% ipython --no-banner

In [1]: import numpy as np

In [2]: import numpy.linalg as la

In [3]: np.set_printoptions(precision=1, suppress=True, linewidth=200, legacy="1.25")

In [4]: f = np.array([-1, -3, -5, -5, -3, 0]) + 0.5

In [5]: K = np.eye(6) - 2 * np.outer(f, f) / (f @ f)

In [6]: K.round(1) + 0
Out[6]: 
array([[ 1. ,  0. , -0.1, -0.1,  0. ,  0. ],
       [ 0. ,  0.8, -0.4, -0.4, -0.2,  0. ],
       [-0.1, -0.4,  0.2, -0.8, -0.4,  0.1],
       [-0.1, -0.4, -0.8,  0.2, -0.4,  0.1],
       [ 0. , -0.2, -0.4, -0.4,  0.8,  0. ],
       [ 0. ,  0. ,  0.1,  0.1,  0. ,  1. ]])

In [7]: # columns are unit length and at right angles

In [8]: print(la.norm(K, axis=0))
[1. 1. 1. 1. 1. 1.]

In [9]: round(K[:, 4] @ K[:, 2], 1)
Out[9]: -0.0

In [10]: np.round(K @ K.T, 1) + 0
Out[10]: 
array([[1., 0., 0., 0., 0., 0.],
       [0., 1., 0., 0., 0., 0.],
       [0., 0., 1., 0., 0., 0.],
       [0., 0., 0., 1., 0., 0.],
       [0., 0., 0., 0., 1., 0.],
       [0., 0., 0., 0., 0., 1.]])

In [11]: print(np.round(la.pinv(K), 1) + 0)
[[ 1.   0.  -0.1 -0.1  0.   0. ]
 [ 0.   0.8 -0.4 -0.4 -0.2  0. ]
 [-0.1 -0.4  0.2 -0.8 -0.4  0.1]
 [-0.1 -0.4 -0.8  0.2 -0.4  0.1]
 [ 0.  -0.2 -0.4 -0.4  0.8  0. ]
 [ 0.   0.   0.1  0.1  0.   1. ]]

In [12]: W = np.array([[1, 1, 0, 0],
    ...:     [1, 2, -1, -2],
    ...:     [2, 2, 1, 2],
    ...:     [-1, 0, -2, -2],
    ...:     [-1, -1, -2, 1],
    ...:     [1, -1, -2, 1]])

In [13]: b = np.array([1, 0, -2, -2])

In [14]: H = np.maximum(K @ W + b, 0)

In [15]: H
Out[15]: 
array([[1.9, 0.8, 0. , 0. ],
       [1.6, 0.8, 0. , 0. ],
       [2.2, 0. , 0.9, 0.5],
       [0. , 0. , 0. , 0. ],
       [0. , 0. , 0. , 0. ],
       [2.1, 0. , 0. , 0. ]])

In [16]: print(la.matrix_rank(H))
3

In [17]: C = np.array([[-3, 2, 1], [-2, 2, -3], [-3, 1, -3], [3, 1, -1]])

In [18]: W @ C
Out[18]: 
array([[ -5,   4,  -2],
       [-10,   3,   0],
       [ -7,  11,  -9],
       [  3,  -6,   7],
       [ 14,  -5,   7],
       [  8,  -1,   9]])

In [19]: (H @ C).round(6).argmax(axis=1)
Out[19]: array([1, 1, 1, 0, 0, 1])
